$ python -q
>>> import numpy as np
>>> import numpy.linalg as la
>>> np.set_printoptions(precision=2, suppress=True, linewidth=140, floatmode="fixed")
>>> rd = lambda a: np.round(a, 2) + 0
>>> mat = np.array([[-1, 0, 2, 0, 2, -1, -1],
...     [0, 2, 0, -2, 0, -1, -2],
...     [0, 0, 2, -1, 2, 2, -1],
...     [0, 0, 0, -2, -1, 2, 2],
...     [0, 0, 0, 0, 2, 1, -1],
...     [0, 0, 0, 0, 0, -1, 2],
...     [0, 0, 0, 0, 0, 0, -1]])
>>> # triangular, det is the product of the diagonal
>>> U, s, vt = la.svd(mat, full_matrices=False)
>>> print(rd(U.T @ mat @ vt.T))
[[5.22 0.00 0.00 0.00 0.00 0.00 0.00]
 [0.00 4.00 0.00 0.00 0.00 0.00 0.00]
 [0.00 0.00 3.42 0.00 0.00 0.00 0.00]
 [0.00 0.00 0.00 2.46 0.00 0.00 0.00]
 [0.00 0.00 0.00 0.00 1.27 0.00 0.00]
 [0.00 0.00 0.00 0.00 0.00 0.56 0.00]
 [0.00 0.00 0.00 0.00 0.00 0.00 0.13]]
>>> print(rd(np.abs(vt[0])))
[0.10 0.13 0.42 0.12 0.61 0.06 0.64]
>>> print(U.shape, s.shape, vt.shape)
(7, 7) (7,) (7, 7)
>>> print(rd(s))
[5.22 4.00 3.42 2.46 1.27 0.56 0.13]
>>> print(rd(s / s[0]))
[1.00 0.77 0.66 0.47 0.24 0.11 0.02]
>>> print((s > 1e-8).sum())
7
>>> print(np.abs(U[:, 0]).round(6).argmax())
2
>>> print(np.prod(np.diag(mat)), rd(la.det(mat)))
16 16.0
>>> print(mat @ mat)
[[ 1  0  2 -2  6  8 -4]
 [ 0  4  0  0  2 -5 -8]
 [ 0  0  4  0  9  2 -1]
 [ 0  0  0  4  0 -7 -1]
 [ 0  0  0  0  4  1  1]
 [ 0  0  0  0  0  1 -4]
 [ 0  0  0  0  0  0  1]]
>>> u = np.array([2, -1, 2, 0, 2, -2, -1])
>>> B = mat + np.outer(u, np.eye(7)[4])
>>> print(la.matrix_rank(B - mat))
1
>>> u = np.array([2, 0, -1])
>>> print(np.polyval(u, mat[2]))
[-1 -1  7  1  7  7  1]
>>> print(np.cross(mat[2, :3], mat[3, :3]))
[0 0 0]
>>> print(np.array([np.convolve(row, u, "same") for row in mat]))
[[ 0  5  0  2 -2 -4  1]
 [ 4  0 -6  0  0 -4  1]
 [ 0  4 -2  2  5 -4 -2]
 [ 0  0 -4 -2  6  5 -2]
 [ 0  0  0  4  2 -4 -1]
 [ 0  0  0  0 -2  4  1]
 [ 0  0  0  0  0 -2  0]]
>>> B = np.array([[3, 4], [0, 3], [0, 0], [2, 1], [2, 0], [2, 3], [2, 3]])
>>> print(np.einsum("ik,kj->ji", mat, B))
[[ -3 -10   4   2   4   2  -2]
 [-10  -5   2  10   0   3  -3]]
>>> print(np.vstack([mat, B.T]).shape)
(9, 7)
>>> print(la.matrix_rank(np.vstack([mat, B.T])))
7
>>> print(mat @ B)
[[ -3 -10]
 [-10  -5]
 [  4   2]
 [  2  10]
 [  4   0]
 [  2   3]
 [ -2  -3]]
>>> m1 = np.load("dump.npy")
>>> print(m1)
[[ 2  0  0  0  0  0]
 [ 2 -2  0  0  0  0]
 [-2  0 -1  0  0  0]
 [-2  1  2  1  0  0]
 [ 2 -2  0 -1  0  0]
 [-1  0 -1  2  2 -2]]
>>> # looks like rank 5
>>> rng = np.random.default_rng(25481)
>>> lab = rng.permutation(6)
>>> print(lab)
[5 0 1 2 4 3]
>>> B = m1[lab][:, lab]
>>> print(np.allclose(B, m1))
False
>>> print(np.trace(B))
-2
>>> print(rd(np.sort(np.abs(la.eigvals(B)))))
[0.00 1.00 1.00 2.00 2.00 2.00]
>>> print([round(float(x), 2) for x in la.svd(m1, compute_uv=False)[:3]])
[5.43, 3.51, 2.26]
>>> print(rd(la.norm(m1, 2) / la.norm(m1)))
0.77
>>> U, s, vt = la.svd(m1)
>>> V = vt[:(s > 1e-8).sum()]
>>> x0 = m1[0] + -2 * m1[5] + rng.integers(2) * np.eye(6)[4]
>>> print(x0)
[ 4.00  0.00  2.00 -4.00 -4.00  4.00]
>>> print(rd(la.norm(x0 - V.T @ V @ x0)))
0.0
>>> print(la.matrix_rank(np.vstack([m1, x0])))
5
>>> print(rd(V.T @ V))
[[ 1.00  0.00  0.00  0.00  0.00  0.00]
 [ 0.00  1.00  0.00  0.00  0.00  0.00]
 [ 0.00  0.00  1.00  0.00  0.00  0.00]
 [ 0.00  0.00  0.00  1.00  0.00  0.00]
 [ 0.00  0.00  0.00  0.00  0.50 -0.50]
 [ 0.00  0.00  0.00  0.00 -0.50  0.50]]
>>> print(rd(np.diag(V.T @ V)))
[1.00 1.00 1.00 1.00 0.50 0.50]
>>> U, s, vt = la.svd(m1)
>>> print(np.argmax(s[:-1] / (s[1:] + 1e-6)) + 1)
5
>>> B = U[:, :5] @ np.diag(s[:5]) @ vt[:5]
>>> print(rd(la.norm(m1 - B, 2)), rd(s[5]))
0.0 0.0
>>> print(la.matrix_rank(B))
5
>>> print(la.matrix_rank(m1, rtol=0.05))
5
